$ python -q
>>> import numpy as np
>>> np.set_printoptions(precision=3, suppress=True, linewidth=140)
>>> m1 = np.load("sample10.npy")
>>> m1
array([[-2.019, -2.975, -2.943],
       [-2.002, -3.053, -3.064],
       [-1.99 , -3.085, -3.009],
       [-2.018, -3.025, -3.027],
       [-2.018, -2.929, -3.111],
       [-1.955, -2.972, -3.029],
       [-1.989, -2.995, -3.048],
       [-1.982, -2.948, -2.87 ],
       [-0.989, -2.963, -2.991],
       [-0.938, -3.018, -3.009],
       [-1.04 , -3.054, -2.949],
       [-0.975, -2.939, -2.889],
       [-1.086, -3.024, -2.989],
       [-0.933, -3.039, -3.061],
       [-1.076, -2.956, -2.908],
       [-1.005, -2.913, -2.961],
       [-1.005,  2.969,  1.948],
       [-0.949,  3.041,  1.932],
       [-0.934,  3.059,  1.975],
       [-0.981,  2.985,  2.006],
       [-0.967,  3.088,  2.095],
       [-0.985,  2.963,  2.021],
       [-0.96 ,  3.015,  2.064],
       [-0.996,  2.989,  1.981]])
>>> Xc = (m1 - m1.mean(axis=0)) / m1.std(axis=0)
>>> np.argwhere(np.abs(Xc) > 2)
array([], shape=(0, 2), dtype=int64)
>>> Xc.std(axis=0)
array([1., 1., 1.])
>>> b = np.linalg.lstsq(np.delete(Xc, 0, axis=1), Xc[:, 0])[0]
>>> b
array([-6.653,  7.18 ])
>>> np.abs(b).argmax()
np.int64(1)
>>> G = np.cov(m1, rowvar=False)
>>> np.argsort(-m1.std(axis=0).round(6), kind="stable")
array([1, 2, 0])
>>> np.polyfit(m1[:, 2], m1[:, 0], 1)
array([ 0.107, -1.183])
>>> np.corrcoef(m1.T)
array([[1.   , 0.524, 0.529],
       [0.524, 1.   , 1.   ],
       [0.529, 1.   , 1.   ]])
>>> print(np.argwhere(np.triu(np.abs(np.corrcoef(m1.T)) > 0.8, 1)))
[[1 2]]
>>> np.round(np.linalg.norm(m1, 2) / np.linalg.norm(m1), 3)
np.float64(0.959)
>>> F = np.load("test2.npy")
>>> F
array([[-8,  0,  0,  0],
       [ 1, -7,  0,  0],
       [ 4,  2,  8,  0],
       [ 6,  2, -4, -7]])
>>> evals, evecs = np.linalg.eig(F)
>>> np.prod(evals)
np.float64(-3136.0)
>>> print(np.sort(np.linalg.eigvals(F @ F)))
[49. 49. 64. 64.]
>>> x = np.array([-3, -1, -3, -2])
>>> target = F @ x
>>> b, lr = np.zeros(4), 1 / np.linalg.norm(F, 2) ** 2
>>> for i in range(300):
...     b -= lr * F.T @ (F @ b - target)
...     if i % 50 == 0: print(i, round(np.linalg.norm(F @ b - target), 3))
... 
0 14.703
50 0.034
100 0.0
150 0.0
200 0.0
250 0.0
>>> print(np.round(np.linalg.cond(F), 3))
3.224
>>> Q, _ = np.linalg.qr(np.array([[-0.2, -0.1, -1.1, 0.3],
...     [-0.7, 0.2, 0.3, 0.0],
...     [-0.9, 0.4, 0.7, 0.1],
...     [0.5, -0.6, -2.5, -0.4]]))
>>> M = -3 * Q
>>> M
array([[ 0.476,  1.373, -1.89 ,  1.821],
       [ 1.665,  0.994,  2.074,  0.968],
       [ 2.141,  0.288, -1.007, -1.821],
       [-1.19 ,  2.458,  0.335, -1.195]])
>>> np.linalg.norm(M, axis=1).argmax()
np.int64(0)
>>> round(float(np.linalg.norm(M) ** 2 / np.linalg.norm(M, 2) ** 2), 3)
4.0
>>> round(M[2] @ M[0], 3)
np.float64(-0.0)
>>> print(np.linalg.norm(M, axis=0))
[3. 3. 3. 3.]
>>> np.round(np.linalg.norm(M, 2), 3)
np.float64(3.0)
>>> np.allclose(M @ M.T, M.T @ M)
True
>>> round(float(np.abs(np.linalg.eigvals(M)).max()), 3)
3.0
>>> r0, g = M[1], M[2]
>>> print(round(float(r0 @ g), 3))
-0.0
>>> print(round(r0 @ r0, 3))
9.0
>>> pr = (r0 @ g) / (r0 @ r0) * r0
>>> round(float(np.linalg.norm(r0 + g) ** 2 + np.linalg.norm(r0 - g) ** 2), 3)
36.0
>>> print((g - pr) @ r0)
0.0
>>> print(np.linalg.matrix_rank(np.outer(r0, g)))
1
>>> pr.round(3) + 0
array([0., 0., 0., 0.])
>>> g - pr
array([ 2.141,  0.288, -1.007, -1.821])
>>> mat = np.loadtxt("run13.csv", delimiter=",")
>>> mat
array([[0., 0., 2., 0.],
       [4., 1., 1., 1.],
       [8., 2., 0., 0.],
       [4., 1., 1., 1.]])
>>> Uu, sv, Vt = np.linalg.svd(mat)
>>> print(np.argmax(sv[:-1] / (sv[1:] + 1e-6)) + 1)
3
>>> M2 = Uu[:, :3] @ np.diag(sv[:3]) @ Vt[:3]
>>> print(M2.round(3) + 0)
[[0. 0. 2. 0.]
 [4. 1. 1. 1.]
 [8. 2. 0. 0.]
 [4. 1. 1. 1.]]
>>> np.round(np.abs(mat - M2).max(), 3)
np.float64(0.0)
>>> round(float(np.linalg.norm(mat - M2) / np.linalg.norm(mat)), 3)
0.0
